$ python -q
>>> import numpy as np
>>> import numpy.linalg as la
>>> np.set_printoptions(precision=2, suppress=True, linewidth=140, floatmode="fixed")
>>> tidy = lambda a: np.round(a, 2) + 0
>>> M = np.loadtxt("a.csv", delimiter=",")
>>> M
array([[ 0.00,  0.00,  0.00,  1.00,  0.00,  2.00,  0.00,  0.00,  0.00,  0.00,  0.00,  0.00],
       [ 0.00, -2.00, -1.00,  0.00, -2.00,  0.00,  0.00,  0.00,  2.00,  0.00,  0.00,  0.00],
       [ 0.00, -2.00,  0.00,  0.00, -1.00,  0.00,  0.00,  0.00,  1.00,  0.00,  0.00,  0.00],
       [-2.00,  0.00,  0.00,  0.00,  0.00, -1.00,  0.00,  0.00,  0.00,  0.00,  0.00,  1.00],
       [ 0.00,  0.00,  2.00,  0.00, -1.00,  0.00,  0.00,  0.00,  1.00,  0.00,  1.00,  0.00],
       [ 2.00,  0.00,  0.00, -2.00,  0.00,  2.00,  0.00,  0.00,  0.00,  0.00,  0.00,  0.00],
       [ 0.00,  0.00,  2.00,  0.00,  1.00,  0.00, -2.00,  0.00, -2.00,  0.00,  1.00,  0.00],
       [ 0.00,  0.00,  0.00,  0.00,  0.00,  0.00,  0.00, -2.00,  0.00, -1.00,  0.00,  0.00],
       [ 0.00, -1.00,  2.00,  0.00,  2.00,  0.00, -1.00,  0.00, -1.00,  0.00, -1.00,  0.00],
       [ 0.00,  0.00,  0.00,  0.00,  0.00,  0.00,  0.00,  1.00,  0.00,  0.00,  0.00,  0.00],
       [ 0.00,  2.00, -1.00,  0.00,  2.00,  0.00,  1.00,  0.00,  1.00,  0.00,  1.00,  0.00],
       [-2.00,  0.00,  0.00,  2.00,  0.00,  2.00,  0.00,  0.00,  0.00,  0.00,  0.00, -2.00]])
>>> x0 = np.array([-5, 4, -3, -5, 1, 3, -4, 5, 1, -1, -4, 1])
>>> rhs = M @ x0
>>> coef, lr = np.zeros(12), 1 / la.norm(M, 2) ** 2
>>> for i in range(15):
...     coef -= lr * M.T @ (M @ coef - rhs)
...     if i % 5 == 0: print(i, round(la.norm(M @ coef - rhs), 2))
... 
0 15.04
5 8.32
10 5.94
>>> tidy(la.cond(M))
np.float64(14.34)
>>> B = la.inv(M)
>>> tidy(la.det(M) * la.det(B))
np.float64(1.0)
>>> tidy(la.inv(B))
array([[ 0.00,  0.00,  0.00,  1.00,  0.00,  2.00,  0.00,  0.00,  0.00,  0.00,  0.00,  0.00],
       [ 0.00, -2.00, -1.00,  0.00, -2.00,  0.00,  0.00,  0.00,  2.00,  0.00,  0.00,  0.00],
       [ 0.00, -2.00,  0.00,  0.00, -1.00,  0.00,  0.00,  0.00,  1.00,  0.00,  0.00,  0.00],
       [-2.00,  0.00,  0.00,  0.00,  0.00, -1.00,  0.00,  0.00,  0.00,  0.00,  0.00,  1.00],
       [ 0.00,  0.00,  2.00,  0.00, -1.00,  0.00,  0.00,  0.00,  1.00,  0.00,  1.00,  0.00],
       [ 2.00,  0.00,  0.00, -2.00,  0.00,  2.00,  0.00,  0.00,  0.00,  0.00,  0.00,  0.00],
       [ 0.00,  0.00,  2.00,  0.00,  1.00,  0.00, -2.00,  0.00, -2.00,  0.00,  1.00,  0.00],
       [ 0.00,  0.00,  0.00,  0.00,  0.00,  0.00,  0.00, -2.00,  0.00, -1.00,  0.00,  0.00],
       [ 0.00, -1.00,  2.00,  0.00,  2.00,  0.00, -1.00,  0.00, -1.00,  0.00, -1.00,  0.00],
       [ 0.00,  0.00,  0.00,  0.00,  0.00,  0.00,  0.00,  1.00,  0.00,  0.00,  0.00,  0.00],
       [ 0.00,  2.00, -1.00,  0.00,  2.00,  0.00,  1.00,  0.00,  1.00,  0.00,  1.00,  0.00],
       [-2.00,  0.00,  0.00,  2.00,  0.00,  2.00,  0.00,  0.00,  0.00,  0.00,  0.00, -2.00]])
>>> (np.abs(B) > 1e-9).astype(int)
array([[1, 0, 0, 1, 0, 1, 0, 0, 0, 0, 0, 1],
       [0, 1, 1, 0, 1, 0, 1, 0, 1, 0, 1, 0],
       [0, 1, 1, 0, 1, 0, 1, 0, 1, 0, 1, 0],
       [1, 0, 0, 1, 0, 1, 0, 0, 0, 0, 0, 1],
       [0, 1, 1, 0, 1, 0, 1, 0, 1, 0, 1, 0],
       [1, 0, 0, 1, 0, 1, 0, 0, 0, 0, 0, 1],
       [0, 1, 1, 0, 1, 0, 1, 0, 1, 0, 1, 0],
       [0, 0, 0, 0, 0, 0, 0, 0, 0, 1, 0, 0],
       [0, 1, 1, 0, 1, 0, 1, 0, 1, 0, 1, 0],
       [0, 0, 0, 0, 0, 0, 0, 1, 0, 1, 0, 0],
       [0, 1, 1, 0, 1, 0, 1, 0, 1, 0, 1, 0],
       [1, 0, 0, 1, 0, 1, 0, 0, 0, 0, 0, 1]])
>>> tidy(la.cond(M))
np.float64(14.34)
>>> tidy(M @ B)
array([[1.00, 0.00, 0.00, 0.00, 0.00, 0.00, 0.00, 0.00, 0.00, 0.00, 0.00, 0.00],
       [0.00, 1.00, 0.00, 0.00, 0.00, 0.00, 0.00, 0.00, 0.00, 0.00, 0.00, 0.00],
       [0.00, 0.00, 1.00, 0.00, 0.00, 0.00, 0.00, 0.00, 0.00, 0.00, 0.00, 0.00],
       [0.00, 0.00, 0.00, 1.00, 0.00, 0.00, 0.00, 0.00, 0.00, 0.00, 0.00, 0.00],
       [0.00, 0.00, 0.00, 0.00, 1.00, 0.00, 0.00, 0.00, 0.00, 0.00, 0.00, 0.00],
       [0.00, 0.00, 0.00, 0.00, 0.00, 1.00, 0.00, 0.00, 0.00, 0.00, 0.00, 0.00],
       [0.00, 0.00, 0.00, 0.00, 0.00, 0.00, 1.00, 0.00, 0.00, 0.00, 0.00, 0.00],
       [0.00, 0.00, 0.00, 0.00, 0.00, 0.00, 0.00, 1.00, 0.00, 0.00, 0.00, 0.00],
       [0.00, 0.00, 0.00, 0.00, 0.00, 0.00, 0.00, 0.00, 1.00, 0.00, 0.00, 0.00],
       [0.00, 0.00, 0.00, 0.00, 0.00, 0.00, 0.00, 0.00, 0.00, 1.00, 0.00, 0.00],
       [0.00, 0.00, 0.00, 0.00, 0.00, 0.00, 0.00, 0.00, 0.00, 0.00, 1.00, 0.00],
       [0.00, 0.00, 0.00, 0.00, 0.00, 0.00, 0.00, 0.00, 0.00, 0.00, 0.00, 1.00]])
>>> K = np.load("mat.npy")
>>> K
array([[ 0, -3,  0,  0,  0],
       [ 0,  0,  0,  0,  0],
       [-5,  0,  0,  0,  1],
       [ 0,  0,  2,  0,  0],
       [ 0,  0,  2,  0,  0]])
>>> def softmax(z):
...     e = np.exp(z - z.max(axis=-1, keepdims=True))
...     return e / e.sum(axis=-1, keepdims=True)
... 
>>> tidy(softmax(K[4]))
array([0.09, 0.09, 0.65, 0.09, 0.09])
>>> softmax(K).sum(axis=1)
array([1.00, 1.00, 1.00, 1.00, 1.00])
>>> att = K @ K.T / np.sqrt(5)
>>> tidy(softmax(att)[4] @ K)
array([-0.33, -0.20,  1.60,  0.00,  0.07])
>>> tidy(softmax(att + np.triu(np.full(att.shape, -np.inf), 1)))
array([[1.00, 0.00, 0.00, 0.00, 0.00],
       [0.50, 0.50, 0.00, 0.00, 0.00],
       [0.00, 0.00, 1.00, 0.00, 0.00],
       [0.11, 0.11, 0.11, 0.67, 0.00],
       [0.07, 0.07, 0.07, 0.40, 0.40]])
>>> softmax(att).round(6).argmax(axis=1)
array([0, 0, 2, 3, 3])
>>> tidy(softmax(att))
array([[0.93, 0.02, 0.02, 0.02, 0.02],
       [0.20, 0.20, 0.20, 0.20, 0.20],
       [0.00, 0.00, 1.00, 0.00, 0.00],
       [0.07, 0.07, 0.07, 0.40, 0.40],
       [0.07, 0.07, 0.07, 0.40, 0.40]])
>>> blk = np.stack([K, -3 * K, K[::-1]])
>>> (blk @ K.T).shape
(3, 5, 5)
>>> np.einsum("bij,cij->bc", blk, blk)
array([[  43, -129,   26],
       [-129,  387,  -78],
       [  26,  -78,   43]])
>>> blk.sum(axis=0)
array([[ 0,  6,  2,  0,  0],
       [ 0,  0,  2,  0,  0],
       [ 5,  0,  0,  0, -1],
       [ 0,  0, -4,  0,  0],
       [ 0, -3, -4,  0,  0]])
>>> la.matrix_rank(blk)
array([3, 3, 3])
>>> F = np.loadtxt("m.csv", delimiter=",")
>>> F
array([[  1.00,   0.00,  -1.00,  -2.00,   2.00,  -3.00,   1.00, -10.00],
       [  3.00,  -1.00,   1.00,   1.00,  -1.00,   3.00,   0.00,   5.00],
       [ -3.00,   0.00,  -2.00,   3.00,   1.00,   2.00,   2.00,  15.00],
       [ -1.00,   2.00,  -2.00,   1.00,  -3.00,   2.00,  -3.00,   5.00],
       [ -3.00,  -3.00,   3.00,  -2.00,  -3.00,  -2.00,   0.00, -10.00],
       [ -1.00,  -1.00,  -3.00,   1.00,   3.00,   0.00,   3.00,   5.00],
       [  2.00,   2.00,  -2.00,   1.00,   2.00,   1.00,   2.00,   5.00],
       [  1.00,   2.00,   0.00,   3.00,  -2.00,   1.00,  -3.00,  15.00],
       [ -3.00,   1.00,   2.00,   0.00,  -1.00,   3.00,   2.00,   0.00]])
>>> # rows and columns are dependent
>>> np.unique(F.round(6), axis=0).shape
(9, 8)
>>> np.abs(np.diag(la.qr(F)[1])) > 1e-9
array([ True,  True,  True,  True,  True,  True,  True, False])
>>> la.lstsq(F[:-1].T, F[-1])[2]
np.int32(7)
>>> rank = la.matrix_rank(F)
>>> rank
np.int64(7)
>>> ns = la.svd(F)[2][rank:].T
>>> [int(la.matrix_rank(F[:, :j + 1])) for j in range(8)]
[1, 2, 3, 4, 5, 6, 7, 7]
>>> [int(la.matrix_rank(F[:i])) for i in range(1, len(F) + 1)]
[1, 2, 3, 4, 5, 6, 7, 7, 7]
>>> np.argsort(-la.norm(F, axis=0).round(6), kind="stable")[:3]
array([7, 0, 4])
>>> tidy(la.norm(F, 2) / la.norm(F))
np.float64(0.9)
>>> Uu, sig, vt = la.svd(F)
>>> np.argmax(sig[:-1] / (sig[1:] + 1e-6)) + 1
np.int64(7)
>>> B = Uu[:, :7] @ np.diag(sig[:7]) @ vt[:7]
>>> tidy(la.norm(F - B) / la.norm(F))
np.float64(0.0)
>>> tidy(la.norm(F - B, 2)), tidy(sig[7])
(np.float64(0.0), np.float64(0.0))
>>> la.matrix_rank(F, rtol=0.05)
np.int64(6)
>>> la.matrix_rank(B)
np.int64(7)
>>> tidy(B)
array([[  1.00,   0.00,  -1.00,  -2.00,   2.00,  -3.00,   1.00, -10.00],
       [  3.00,  -1.00,   1.00,   1.00,  -1.00,   3.00,   0.00,   5.00],
       [ -3.00,   0.00,  -2.00,   3.00,   1.00,   2.00,   2.00,  15.00],
       [ -1.00,   2.00,  -2.00,   1.00,  -3.00,   2.00,  -3.00,   5.00],
       [ -3.00,  -3.00,   3.00,  -2.00,  -3.00,  -2.00,   0.00, -10.00],
       [ -1.00,  -1.00,  -3.00,   1.00,   3.00,   0.00,   3.00,   5.00],
       [  2.00,   2.00,  -2.00,   1.00,   2.00,   1.00,   2.00,   5.00],
       [  1.00,   2.00,   0.00,   3.00,  -2.00,   1.00,  -3.00,  15.00],
       [ -3.00,   1.00,   2.00,   0.00,  -1.00,   3.00,   2.00,   0.00]])
>>> B = F[0, 0] * F[1:] - np.outer(F[1:, 0], F[0])
>>> B
array([[  0.00,  -1.00,   4.00,   7.00,  -7.00,  12.00,  -3.00,  35.00],
       [  0.00,   0.00,  -5.00,  -3.00,   7.00,  -7.00,   5.00, -15.00],
       [  0.00,   2.00,  -3.00,  -1.00,  -1.00,  -1.00,  -2.00,  -5.00],
       [  0.00,  -3.00,   0.00,  -8.00,   3.00, -11.00,   3.00, -40.00],
       [  0.00,  -1.00,  -4.00,  -1.00,   5.00,  -3.00,   4.00,  -5.00],
       [  0.00,   2.00,   0.00,   5.00,  -2.00,   7.00,   0.00,  25.00],
       [  0.00,   2.00,   1.00,   5.00,  -4.00,   4.00,  -4.00,  25.00],
       [  0.00,   1.00,  -1.00,  -6.00,   5.00,  -6.00,   5.00, -30.00]])
>>> F[:, 0] / F[0, 0]
array([ 1.00,  3.00, -3.00, -1.00, -3.00, -1.00,  2.00,  1.00, -3.00])
>>> la.matrix_rank(B), la.matrix_rank(F)
(np.int64(6), np.int64(7))
>>> A = np.load("x.npy")
>>> A
array([[-5,  3,  1,  3,  2,  2,  3,  0,  2,  3,  2,  2,  3],
       [ 1, 10,  3,  2,  0,  2,  0,  0,  1,  3,  0,  2,  3],
       [ 1,  2, -6,  1,  3,  1,  0,  2,  1,  1,  0,  0,  0],
       [ 3,  2,  0,  9,  3,  2,  0,  2,  2,  0,  2,  3,  0],
       [ 3,  3,  3,  3,  1,  2,  3,  0,  2,  3,  3,  0,  3],
       [ 0,  1,  3,  3,  3,  0,  0,  1,  3,  3,  1,  0,  3],
       [ 1,  1,  0,  3,  0,  3, -3,  2,  3,  2,  2,  1,  2],
       [ 3,  1,  1,  0,  3,  1,  1,  5,  0,  3,  1,  1,  2],
       [ 2,  3,  3,  2,  0,  1,  2,  1, -1,  1,  1,  2,  3],
       [ 0,  0,  2,  1,  3,  3,  0,  0,  2,  8,  3,  0,  1],
       [ 0,  2,  3,  3,  0,  3,  1,  1,  0,  3,  6,  2,  2],
       [ 1,  0,  1,  3,  2,  1,  2,  3,  0,  1,  2, -1,  1],
       [ 0,  2,  2,  2,  0,  1,  3,  1,  2,  3,  0,  3,  4]])
>>> gram = A.T @ A
>>> la.matrix_rank(gram)
np.int64(13)
>>> np.diag(gram)
array([ 60, 146,  92, 149,  54,  48,  46,  50,  41, 134,  73,  37,  75])
